% python3 -q
>>> import numpy as np
>>> from numpy import linalg as LA
>>> np.set_printoptions(precision=2, suppress=True, linewidth=200)
>>> K = np.load("a.npy")
>>> K
array([[0.66, 0.47],
       [0.47, 0.34]])
>>> left, sv, vt = LA.svd(K)
>>> sv.round(2) + 0
array([1., 0.])
>>> np.argmax(sv[:-1] / (sv[1:] + 1e-6)) + 1
np.int64(1)
>>> other = left[:, :1] @ np.diag(sv[:1]) @ vt[:1]
>>> round(LA.norm(K - other) / LA.norm(K), 2)
np.float64(0.0)
>>> round(float(LA.norm(K - other, 2)), 2), round(sv[1], 2)
(0.0, np.float64(0.0))
>>> np.argsort(-LA.norm(K, axis=0).round(6), kind="stable")[:3]
array([0, 1])
>>> LA.cond(K) > 100
np.True_
>>> [round(float(x), 2) for x in LA.svd(K, compute_uv=False)[:3]]
[1.0, 0.0]
>>> data = np.loadtxt("sample9.csv", delimiter=",")
>>> data
array([[ 0.,  0.,  1.,  5.],
       [ 2.,  5.,  1.,  5.],
       [ 3.,  4.,  1.,  5.],
       [ 0.,  4.,  5., 25.],
       [ 2.,  3.,  0.,  0.]])
>>> left, sv, vt = LA.svd(data)
>>> np.argmax(sv[:-1] / (sv[1:] + 1e-6)) + 1
np.int64(3)
>>> other = left[:, :3] @ np.diag(sv[:3]) @ vt[:3]
>>> round(float(LA.norm(data - other) / LA.norm(data)), 2)
0.0
>>> LA.matrix_rank(other)
np.int64(3)
>>> round(LA.norm(data - other, 2), 2), round(sv[3], 2)
(np.float64(0.0), np.float64(0.0))
>>> other.round(2) + 0
array([[ 0.,  0.,  1.,  5.],
       [ 2.,  5.,  1.,  5.],
       [ 3.,  4.,  1.,  5.],
       [ 0.,  4.,  5., 25.],
       [ 2.,  3.,  0.,  0.]])
>>> np.round(np.trace(LA.pinv(data) @ data), 2)
np.float64(3.0)
>>> np.unique(data.round(6), axis=0).shape
(5, 4)
>>> r = LA.matrix_rank(data)
>>> r
np.int64(3)
>>> N = LA.svd(data)[2][r:].T
>>> [int(LA.matrix_rank(data[:i])) for i in range(1, len(data) + 1)]
[1, 2, 3, 3, 3]
>>> [int(LA.matrix_rank(np.delete(data, i, axis=0))) for i in range(5)]
[3, 3, 3, 3, 3]
>>> x0 = np.array([0, -1, 2, 0])
>>> h = np.maximum(data @ x0, 0)
>>> h
array([2., 0., 0., 6., 0.])
>>> np.flatnonzero(h > 1e-9)
array([0, 3])
>>> np.tanh(data @ x0)
array([ 0.96, -1.  , -0.96,  1.  , -1.  ])
>>> f = np.array([4, 2, 3, -3]) + 0.5
>>> M = np.eye(4) - 2 * np.outer(f, f) / (f @ f)
>>> M
array([[ 0.1 , -0.5 , -0.7 ,  0.5 ],
       [-0.5 ,  0.72, -0.39,  0.28],
       [-0.7 , -0.39,  0.46,  0.39],
       [ 0.5 ,  0.28,  0.39,  0.72]])
>>> q, R = LA.qr(M)
>>> q.shape, R.shape
((4, 4), (4, 4))
>>> q
array([[-0.1 ,  0.5 , -0.7 ,  0.5 ],
       [ 0.5 , -0.72, -0.39,  0.28],
       [ 0.7 ,  0.39,  0.46,  0.39],
       [-0.5 , -0.28,  0.39,  0.72]])
>>> q @ R
array([[ 0.1 , -0.5 , -0.7 ,  0.5 ],
       [-0.5 ,  0.72, -0.39,  0.28],
       [-0.7 , -0.39,  0.46,  0.39],
       [ 0.5 ,  0.28,  0.39,  0.72]])
>>> m1 = 3 * np.eye(5) + np.ones((5, 5))
>>> m1
array([[4., 1., 1., 1., 1.],
       [1., 4., 1., 1., 1.],
       [1., 1., 4., 1., 1.],
       [1., 1., 1., 4., 1.],
       [1., 1., 1., 1., 4.]])
>>> # symmetric, so the eigenvalues are real
>>> m1 @ np.ones(5)
array([8., 8., 8., 8., 8.])
>>> rng = np.random.default_rng(6268)
>>> other = data + rng.integers(-2, 3, (5, 3)) @ rng.integers(-2, 3, (3, 4))
>>> other
array([[-6.,  4.,  5., -7.],
       [ 3.,  4.,  1.,  3.],
       [ 1.,  6.,  1.,  9.],
       [ 1.,  3.,  5., 23.],
       [ 3.,  4.,  0., -2.]])
>>> LA.matrix_rank(other - data, tol=1e-8)
np.int64(3)
